% ipython --no-banner

In [1]: import numpy as np

In [2]: from numpy import linalg as LA

In [3]: np.set_printoptions(precision=2, suppress=True, linewidth=100, floatmode="fixed")

In [4]: J = np.load("arr.npy")

In [5]: print(J)
[[ 1  1 -1 -1 -1 -1  1  1]
 [ 1 -1  1 -1  1 -1  1 -1]
 [ 1 -1  1 -1 -1  1 -1  1]
 [ 1  1 -1 -1  1  1 -1 -1]]

In [6]: W = np.array([[1, 2, -1],
   ...:     [2, -1, -1],
   ...:     [-2, -1, -1],
   ...:     [0, -1, 2],
   ...:     [-1, 0, -2],
   ...:     [1, -1, -2],
   ...:     [0, 0, -1],
   ...:     [-2, 2, 0]])

In [7]: c = np.array([2, 1, -3])

In [8]: act = np.maximum(J @ W + c, 0)

In [9]: print((act > 0).astype(int))
[[1 1 0]
 [0 1 0]
 [0 1 0]
 [1 1 0]]

In [10]: print(LA.matrix_rank(act))
2

In [11]: cent = np.array([[6, 4, 6], [3, 0, 5], [0, 1, 9]])

In [12]: print(act @ cent)
[[51 20 65]
 [ 9  0 15]
 [15  0 25]
 [57 36 59]]

In [13]: u = np.array([-3, 0, 0])

In [14]: print(np.correlate(J[0], J[1], "full"))
[-1  0  1  0  1  0 -1  0  1  0 -1  0 -1  0  1]

In [15]: print(np.polyval(u, J[0]))
[-3 -3 -3 -3 -3 -3 -3 -3]

In [16]: print(np.convolve(J[0], u))
[-3 -3  3  3  3  3 -3 -3  0  0]

In [17]: rng = np.random.default_rng(69)

In [18]: B = J + rng.integers(-2, 3, (4, 3)) @ rng.integers(-2, 3, (3, 8))

In [19]: print(B)
[[ 0 -1 -3  1 -5  5 -1  0]
 [ 3 -4 -1  4 -5  5  2  2]
 [ 3 -4 -1  4 -7  7  0  4]
 [ 3 -2 -3  4 -5  7  0  2]]

In [20]: print(np.abs(B - J).sum(axis=1))
[20 28 28 28]

In [21]: print(B - J)
[[-1 -2 -2  2 -4  6 -2 -1]
 [ 2 -3 -2  5 -6  6  1  3]
 [ 2 -3 -2  5 -6  6  1  3]
 [ 2 -3 -2  5 -6  6  1  3]]

In [22]: print(LA.matrix_rank(B - J, tol=1e-8))
2

In [23]: print(np.round(LA.svd(B - J, compute_uv=False), 2) + 0)
[20.44  4.90  0.00  0.00]

In [24]: A = np.array([[-1.18, -1.03, -1.0, 0.61, 1.49, 0.0],
    ...:     [1.19, -0.81, -1.47, -0.18, 0.74, 0.96],
    ...:     [0.74, -0.05, -1.08, 1.44, 0.0, 0.19]])

In [25]: print(A)
[[-1.18 -1.03 -1.00  0.61  1.49  0.00]
 [ 1.19 -0.81 -1.47 -0.18  0.74  0.96]
 [ 0.74 -0.05 -1.08  1.44  0.00  0.19]]

In [26]: print(LA.norm(A, axis=0))
[1.83 1.31 2.08 1.57 1.66 0.98]

In [27]: print(round(LA.norm(A, "nuc"), 2))
6.58

In [28]: print(LA.norm(A, axis=1).argmax())
0

In [29]: print(np.round(LA.norm(A) ** 2 / LA.norm(A, 2) ** 2, 2))
1.73

In [30]: print(LA.norm(A, axis=1))
[2.46 2.39 1.96]

In [31]: def softmax(z):
    ...:     e = np.exp(z - z.max(axis=-1, keepdims=True))
    ...:     return e / e.sum(axis=-1, keepdims=True)
    ...: 

In [32]: print(np.round(softmax(10 * A[1]), 2) + 0)
[0.90 0.00 0.00 0.00 0.01 0.09]

In [33]: print(softmax(A).sum(axis=1))
[1.00 1.00 1.00]

In [34]: scores = A @ A.T / np.sqrt(6)

In [35]: print(softmax(scores + np.triu(np.full(scores.shape, -np.inf), 1)))
[[1.00 0.00 0.00]
 [0.17 0.83 0.00]
 [0.18 0.30 0.53]]

In [36]: print(softmax(scores))
[[0.76 0.14 0.10]
 [0.14 0.68 0.18]
 [0.18 0.30 0.53]]

In [37]: print(softmax(scores)[1] @ A)
[ 0.77 -0.71 -1.33  0.22  0.72  0.69]
